% python3 -q
>>> import numpy as np
>>> np.set_printoptions(suppress=True, linewidth=160)
>>> A = np.load("m.npy")
>>> A.round(2) + 0
array([[-21.29,  -3.86, -13.66,   5.79,  11.72,  -2.02],
       [-19.34,  -3.49, -12.7 ,   5.22,  10.95,  -2.08],
       [-17.43,  -3.14, -11.75,   4.63,  10.15,  -2.13],
       [-17.1 ,  -3.08, -11.58,   4.53,  10.01,  -2.14],
       [-14.08,  -2.54, -10.02,   3.58,   8.68,  -2.21],
       [-12.21,  -2.22,  -9.03,   2.96,   7.8 ,  -2.24],
       [-10.14,  -1.88,  -7.88,   2.26,   6.76,  -2.25],
       [ -9.54,  -1.78,  -7.54,   2.05,   6.44,  -2.25],
       [ -8.48,  -1.62,  -6.92,   1.67,   5.86,  -2.24],
       [ -7.15,  -1.42,  -6.12,   1.18,   5.09,  -2.21],
       [ -5.75,  -1.23,  -5.23,   0.66,   4.22,  -2.15],
       [ -4.02,  -1.  ,  -4.02,   0.01,   3.02,  -2.  ],
       [ -2.51,  -0.81,  -2.78,  -0.53,   1.79,  -1.72],
       [ -0.54,  -0.33,  -0.61,  -0.48,   0.12,  -0.56],
       [ -0.38,  -0.24,  -0.41,  -0.35,   0.05,  -0.39],
       [  0.11,   0.08,   0.11,   0.12,   0.  ,   0.11],
       [  0.22,   0.15,   0.21,   0.22,   0.01,   0.21],
       [  0.94,   0.65,   0.78,   0.95,   0.19,   0.82],
       [  1.19,   0.83,   0.95,   1.2 ,   0.28,   1.01],
       [  2.69,   1.83,   1.78,   2.5 ,   0.88,   1.92],
       [  3.24,   2.18,   2.05,   2.94,   1.11,   2.2 ],
       [  5.65,   3.65,   3.09,   4.6 ,   2.09,   3.2 ],
       [  7.14,   4.51,   3.67,   5.51,   2.67,   3.72],
       [ 14.09,   8.29,   6.17,   9.07,   5.14,   5.64],
       [ 29.13,  15.79,  11.15,  15.03,   9.65,   8.6 ]])
>>> Xs = A - A.mean(axis=0)
>>> U, sig, Vt = np.linalg.svd(Xs, full_matrices=False)
>>> np.abs(U[:, 0]).argmax()
np.int64(24)
>>> np.abs(Vt[0]).argmax()
np.int64(0)
>>> np.round(sig ** 2 / (sig ** 2).sum(), 2) + 0
array([0.88, 0.12, 0.01, 0.  , 0.  , 0.  ])
>>> np.linalg.matrix_rank(Xs)
np.int64(3)
>>> np.round(Vt[0] * np.sign(Vt[0, np.abs(Vt[0]).argmax()]), 2)
array([ 0.8 ,  0.29,  0.46,  0.1 , -0.14,  0.19])
>>> round(np.trace(np.linalg.pinv(A) @ A), 2)
np.float64(3.0)
>>> np.linalg.matrix_rank(A, rtol=0.1)
np.int64(2)
>>> np.linalg.cond(A) > 100
np.True_
>>> ang = np.radians(60)
>>> Rm = np.eye(6)
>>> Rm[2, 2] = Rm[3, 3] = np.cos(ang)
>>> Rm[2, 3], Rm[3, 2] = -np.sin(ang), np.sin(ang)
>>> Rm.round(2)
array([[ 1.  ,  0.  ,  0.  ,  0.  ,  0.  ,  0.  ],
       [ 0.  ,  1.  ,  0.  ,  0.  ,  0.  ,  0.  ],
       [ 0.  ,  0.  ,  0.5 , -0.87,  0.  ,  0.  ],
       [ 0.  ,  0.  ,  0.87,  0.5 ,  0.  ,  0.  ],
       [ 0.  ,  0.  ,  0.  ,  0.  ,  1.  ,  0.  ],
       [ 0.  ,  0.  ,  0.  ,  0.  ,  0.  ,  1.  ]])
>>> A2 = A @ Rm.T
>>> round(float(np.linalg.det(Rm)), 2), np.trace(Rm)
(1.0, np.float64(5.0))
>>> np.round(np.abs(A2 - A).max(axis=0), 2)
array([ 0.  ,  0.  , 18.6 , 14.72,  0.  ,  0.  ])
>>> mat = np.load("mat.npy")
>>> mat
array([[ 17.13,   2.  ,  14.82,  15.17, -12.02,  -9.92],
       [ -5.13, -15.84, -25.04,   1.82, -10.02,  19.02],
       [-16.02,  12.12,   5.  , -21.88,  23.06,  -3.95],
       [  6.97, -16.03,  -9.17,  20.02,  -8.89,   9.99],
       [ 18.97,  -0.18,  11.81,  16.02, -17.95,  -8.04],
       [ 17.06, -17.95,  -6.98,  22.92, -24.98,  10.99],
       [  6.96,  18.08,  17.09,  -9.12,  -5.84, -17.78]])
>>> W = np.array([[3, 0], [0, 3], [0, 0], [3, 1], [3, 1], [2, 3]])
>>> b = np.array([0, 3])
>>> act = np.maximum(mat @ W + b, 0)
>>> (act > 0).astype(int)
array([[1, 0],
       [0, 1],
       [0, 1],
       [1, 0],
       [1, 0],
       [1, 0],
       [0, 0]])
>>> np.linalg.matrix_rank(act)
np.int64(2)
>>> act.round(2)
array([[41.  ,  0.  ],
       [ 0.  ,  4.34],
       [ 0.  , 28.69],
       [74.28,  0.  ],
       [35.04,  0.  ],
       [66.98,  0.  ],
       [ 0.  ,  0.  ]])
>>> C = np.array([[2, 0], [3, 3]])
>>> np.round(act @ C, 2)
array([[ 82.  ,   0.  ],
       [ 13.02,  13.02],
       [ 86.07,  86.07],
       [148.56,   0.  ],
       [ 70.08,   0.  ],
       [133.96,   0.  ],
       [  0.  ,   0.  ]])
